% python3 -q
>>> import numpy as np
>>> np.set_printoptions(precision=1, suppress=True, linewidth=200, floatmode="fixed")
>>> def tidy(a):
...     return np.round(a, 1) + 0
... 
>>> other = np.array([[-8, -2, -6], [-2, 1, 9], [4, 0, 0]])
>>> A = other - other.T
>>> A
array([[  0,   0, -10],
       [  0,   0,   9],
       [ 10,  -9,   0]])
>>> # antisymmetric, zero diagonal
>>> tidy(np.sort(np.abs(np.linalg.eigvals(A))))
array([ 0.0, 13.5, 13.5])
>>> np.allclose(A @ A.T, A.T @ A)
True
>>> np.linalg.matrix_power(A, 3)
array([[    0,     0,  1810],
       [    0,     0, -1629],
       [-1810,  1629,     0]])
>>> (A + A.T) / 2
array([[0.0, 0.0, 0.0],
       [0.0, 0.0, 0.0],
       [0.0, 0.0, 0.0]])
>>> left, sigma, Vt = np.linalg.svd(A)
>>> V = Vt[:(sigma > 1e-8).sum()]
>>> rng = np.random.default_rng(16751)
>>> x0 = A[0] + -3 * A[2] + rng.integers(2) * np.eye(3)[0]
>>> x0
array([-29.0,  27.0, -10.0])
>>> tidy(V.T @ V)
array([[ 0.6, -0.5,  0.0],
       [-0.5,  0.4,  0.0],
       [ 0.0,  0.0,  1.0]])
>>> tidy(np.diag(V.T @ V))
array([0.6, 0.4, 1.0])
>>> tidy(np.linalg.norm(x0 - V.T @ V @ x0))
np.float64(0.7)
>>> other = np.array([[0, 2, -3], [1, 2, 0], [-3, -3, 0]])
>>> np.linalg.matrix_rank(np.vstack([A, other.T]))
np.int64(3)
>>> np.linalg.matrix_rank(A @ other)
np.int64(2)
>>> np.einsum("ij->j", A)
array([10, -9, -1])
>>> np.einsum("ik,kj->ij", A, other)
array([[ 30,  30,   0],
       [-27, -27,   0],
       [ -9,   2, -30]])
>>> other = A / np.sqrt((A ** 2).mean(axis=1, keepdims=True))
>>> np.linalg.matrix_rank(A - A.mean(axis=1, keepdims=True))
np.int64(2)
>>> tidy(A - A.mean(axis=1, keepdims=True))
array([[ 3.3,  3.3, -6.7],
       [-3.0, -3.0,  6.0],
       [ 9.7, -9.3, -0.3]])
>>> tidy(np.linalg.norm(other, axis=1))
array([1.7, 1.7, 1.7])
>>> np.allclose(A[:-1].T @ np.linalg.lstsq(A[:-1].T, A[-1])[0], A[-1])
False
>>> np.unique(A.round(6), axis=0).shape
(3, 3)
>>> tidy(np.trace(np.linalg.pinv(A) @ A))
np.float64(2.0)
>>> np.abs(np.diag(np.linalg.qr(A)[1])) > 1e-9
array([ True, False,  True])
>>> arr = np.load("mat.npy")
>>> arr
array([[ 9,  0,  2,  7,  7,  6,  2,  9],
       [ 1,  5,  2,  2,  9,  1,  0,  7],
       [ 3,  8,  0,  9,  6,  5,  2,  0],
       [13, 20, 10, 15, 43, 10,  2, 37]])
>>> # looks like rank 3
>>> rk = np.linalg.matrix_rank(arr)
>>> rk
np.int64(3)
>>> N = np.linalg.svd(arr)[2][rk:].T
>>> [int(np.linalg.matrix_rank(arr[:i])) for i in range(1, len(arr) + 1)]
[1, 2, 3, 3]
>>> [int(np.linalg.matrix_rank(np.delete(arr, i, axis=0))) for i in range(4)]
[3, 3, 2, 3]
>>> N.shape
(8, 5)
>>> np.linalg.matrix_rank(arr.T @ arr), np.linalg.matrix_rank(arr @ arr.T)
(np.int64(3), np.int64(3))
>>> tidy(arr @ N)
array([[0.0, 0.0, 0.0, 0.0, 0.0],
       [0.0, 0.0, 0.0, 0.0, 0.0],
       [0.0, 0.0, 0.0, 0.0, 0.0],
       [0.0, 0.0, 0.0, 0.0, 0.0]])
